>>> import numpy as np
>>> import numpy.linalg as la
>>> np.set_printoptions(precision=1, suppress=True, linewidth=140, legacy="1.25")
>>> M2 = np.array([[1, 1], [1, -1]])
>>> rng = np.random.default_rng(40706)
>>> E = np.kron(M2, np.kron(M2, M2))[rng.permutation(8)][:6]
>>> E
array([[ 1, -1,  1, -1,  1, -1,  1, -1],
       [ 1,  1, -1, -1, -1, -1,  1,  1],
       [ 1,  1,  1,  1, -1, -1, -1, -1],
       [ 1,  1,  1,  1,  1,  1,  1,  1],
       [ 1, -1,  1, -1, -1,  1, -1,  1],
       [ 1, -1, -1,  1, -1,  1,  1, -1]])
>>> M2 = E / np.sqrt((E ** 2).mean(axis=1, keepdims=True))
>>> la.matrix_rank(M2) == la.matrix_rank(E)
True
>>> M2[5]
array([ 1., -1., -1.,  1., -1.,  1.,  1., -1.])
>>> la.norm(M2, axis=1)
array([2.8, 2.8, 2.8, 2.8, 2.8, 2.8])
>>> blk = np.stack([E, 4 * E, E[::-1]])
>>> np.einsum("bij,cij->bc", blk, blk)
array([[ 48, 192,   0],
       [192, 768,   0],
       [  0,   0,  48]])
>>> la.matrix_rank(blk)
array([6, 6, 6])
>>> blk.sum(axis=0)
array([[ 6, -6,  4, -4,  4, -4,  6, -6],
       [ 6,  4, -4, -6, -6, -4,  4,  6],
       [ 6,  6,  6,  6, -4, -4, -4, -4],
       [ 6,  6,  6,  6,  4,  4,  4,  4],
       [ 6, -4,  4, -6, -6,  4, -4,  6],
       [ 6, -6, -4,  4, -4,  4,  6, -6]])
>>> (blk @ E.T).shape
(3, 6, 6)
>>> la.norm(blk, axis=(1, 2))
array([ 6.9, 27.7,  6.9])
>>> W0 = np.load("dump.npy")
>>> W0.round(1) + 0
array([[ -5.8, -23.6,  -9. , -17.9,  -9. , -10.3,  -5.1, -16.4, -16.1,  -6.9],
       [ -5.3, -18.4,  -6.8, -13.5,  -6.8,  -7. ,  -3.3, -13. , -12.2,  -4.6],
       [ -4.6, -13. ,  -4.7,  -9.1,  -4.7,  -3.7,  -1.7,  -9.4,  -8.3,  -2.5],
       [ -3.5,  -6.9,  -2.6,  -4.4,  -2.6,  -0.7,  -0.3,  -5.3,  -4.2,  -0.5],
       [ -3.4,  -6.5,  -2.5,  -4.1,  -2.5,  -0.5,  -0.2,  -5. ,  -3.9,  -0.3],
       [ -3.2,  -5.7,  -2.2,  -3.5,  -2.2,  -0.2,  -0.1,  -4.5,  -3.4,  -0.2],
       [ -2.8,  -4.4,  -1.8,  -2.6,  -1.8,   0.2,   0.1,  -3.6,  -2.6,   0.1],
       [ -2.4,  -3.2,  -1.5,  -1.8,  -1.5,   0.4,   0.1,  -2.7,  -2. ,   0.3],
       [ -2.1,  -2.7,  -1.3,  -1.5,  -1.3,   0.4,   0.1,  -2.3,  -1.7,   0.3],
       [ -1.6,  -1.8,  -1.1,  -1. ,  -1.1,   0.4,   0. ,  -1.6,  -1.2,   0.3],
       [ -1.4,  -1.5,  -1. ,  -0.8,  -1. ,   0.4,   0. ,  -1.4,  -1.1,   0.2],
       [ -1. ,  -1. ,  -0.8,  -0.6,  -0.8,   0.2,  -0.1,  -1. ,  -0.8,   0.2],
       [ -0.4,  -0.3,  -0.3,  -0.2,  -0.3,   0. ,  -0.1,  -0.3,  -0.3,   0. ],
       [ -0.3,  -0.3,  -0.2,  -0.2,  -0.2,   0. ,  -0.1,  -0.3,  -0.2,   0. ],
       [ -0.1,  -0.1,  -0.1,  -0.1,  -0.1,   0. ,   0. ,  -0.1,  -0.1,   0. ],
       [  0.5,   0.5,   0.6,   0.4,   0.6,   0.1,   0.3,   0.5,   0.6,   0.1],
       [  0.8,   0.9,   1. ,   0.7,   1. ,   0.3,   0.5,   0.9,   1. ,   0.2],
       [  1.7,   2.6,   3. ,   2.3,   3. ,   1.5,   1.9,   2.4,   3.2,   1. ],
       [  1.8,   2.7,   3.2,   2.4,   3.2,   1.6,   2. ,   2.5,   3.4,   1.1],
       [  1.9,   3.1,   3.6,   2.8,   3.6,   2. ,   2.3,   2.8,   3.9,   1.3],
       [  2. ,   3.5,   4.1,   3.2,   4.1,   2.3,   2.7,   3.1,   4.4,   1.6],
       [  3. ,   6.9,   7.9,   6.9,   7.9,   5.9,   5.9,   5.9,   8.8,   3.9],
       [  3.7,  11. ,  12.2,  11.3,  12.2,  10.4,   9.7,   9.1,  14.1,   6.9],
       [  3.8,  11.4,  12.5,  11.7,  12.5,  10.8,  10. ,   9.4,  14.5,   7.2],
       [  4. ,  13. ,  14.2,  13.5,  14.2,  12.6,  11.5,  10.6,  16.6,   8.4],
       [  4.1,  13.9,  15. ,  14.4,  15. ,  13.5,  12.3,  11.2,  17.6,   9. ],
       [  4.4,  16.4,  17.5,  17.1,  17.5,  16.3,  14.5,  13.1,  20.7,  10.9],
       [  4.7,  18.5,  19.6,  19.4,  19.6,  18.7,  16.5,  14.7,  23.4,  12.5],
       [  5. ,  22. ,  22.9,  23.1,  22.9,  22.6,  19.5,  17.3,  27.6,  15. ],
       [  5. ,  22.1,  23. ,  23.2,  23. ,  22.7,  19.6,  17.3,  27.7,  15.1],
       [  5.4,  26.6,  27.2,  28.1,  27.2,  27.7,  23.6,  20.6,  33.2,  18.5],
       [  5.8,  31. ,  31.3,  32.8,  31.3,  32.7,  27.4,  23.9,  38.5,  21.8]])
>>> # columns 2 and 4 are equal
>>> cen = W0 - W0.mean(axis=0)
>>> vecs = la.svd(cen)[2][:3]
>>> M2 = cen - cen @ vecs.T @ vecs
>>> np.round(M2.std(axis=0), 1) + 0
array([0., 0., 0., 0., 0., 0., 0., 0., 0., 0.])
>>> (cen @ vecs.T).std(axis=0)
array([31.1,  3.4,  1.5])
